In [1]: import numpy as np

In [2]: np.set_printoptions(suppress=True, linewidth=140)

In [3]: M2 = np.array([[0, 5, 5, 6, 4]])

In [4]: feats = M2.T @ M2

In [5]: print(feats)
[[ 0  0  0  0  0]
 [ 0 25 25 30 20]
 [ 0 25 25 30 20]
 [ 0 30 30 36 24]
 [ 0 20 20 24 16]]

In [6]: r = np.linalg.matrix_rank(feats)

In [7]: print(r)
1

In [8]: ns = np.linalg.svd(feats)[2][r:].T

In [9]: print(np.round(feats @ ns, 2) + 0)
[[0. 0. 0. 0.]
 [0. 0. 0. 0.]
 [0. 0. 0. 0.]
 [0. 0. 0. 0.]
 [0. 0. 0. 0.]]

In [10]: print([int(np.linalg.matrix_rank(feats[:, :j + 1])) for j in range(5)])
[0, 1, 1, 1, 1]

In [11]: print(np.linalg.matrix_rank(feats.T @ feats), np.linalg.matrix_rank(feats @ feats.T))
1 1

In [12]: print(np.allclose(feats @ ns, 0))
True

In [13]: evals, evecs = np.linalg.eigh(feats)

In [14]: x = np.array([1, -1, -1, 0, 2])

In [15]: print(np.round(np.linalg.eigvalsh(feats[1:, 1:]), 2) + 0)
[  0.   0.   0. 102.]

In [16]: print(np.abs(feats).sum(axis=1).max(), round(np.abs(evals).max(), 2))
120 102.0

In [17]: print(np.round(evecs * np.abs(evals) @ evecs.T, 2))
[[ 0.  0.  0.  0.  0.]
 [ 0. 25. 25. 30. 20.]
 [ 0. 25. 25. 30. 20.]
 [ 0. 30. 30. 36. 24.]
 [ 0. 20. 20. 24. 16.]]

In [18]: E = np.load("test19.npy")

In [19]: print(E)
[[ 1. -1.  0.  0.]
 [-2. -3.  0.  0.]
 [ 0.  0.  0.  3.]
 [ 0.  0.  3.  3.]]

In [20]: # splits into 2 blocks

In [21]: rng = np.random.default_rng(150)

In [22]: idx = rng.permutation(4)

In [23]: print(idx)
[0 2 1 3]

In [24]: M2 = E[idx][:, idx]

In [25]: print(np.allclose(M2, E))
False

In [26]: print(M2)
[[ 1.  0. -1.  0.]
 [ 0.  0.  0.  3.]
 [-2.  0. -3.  0.]
 [ 0.  3.  0.  3.]]

In [27]: print(np.diag(M2))
[ 1.  0. -3.  3.]
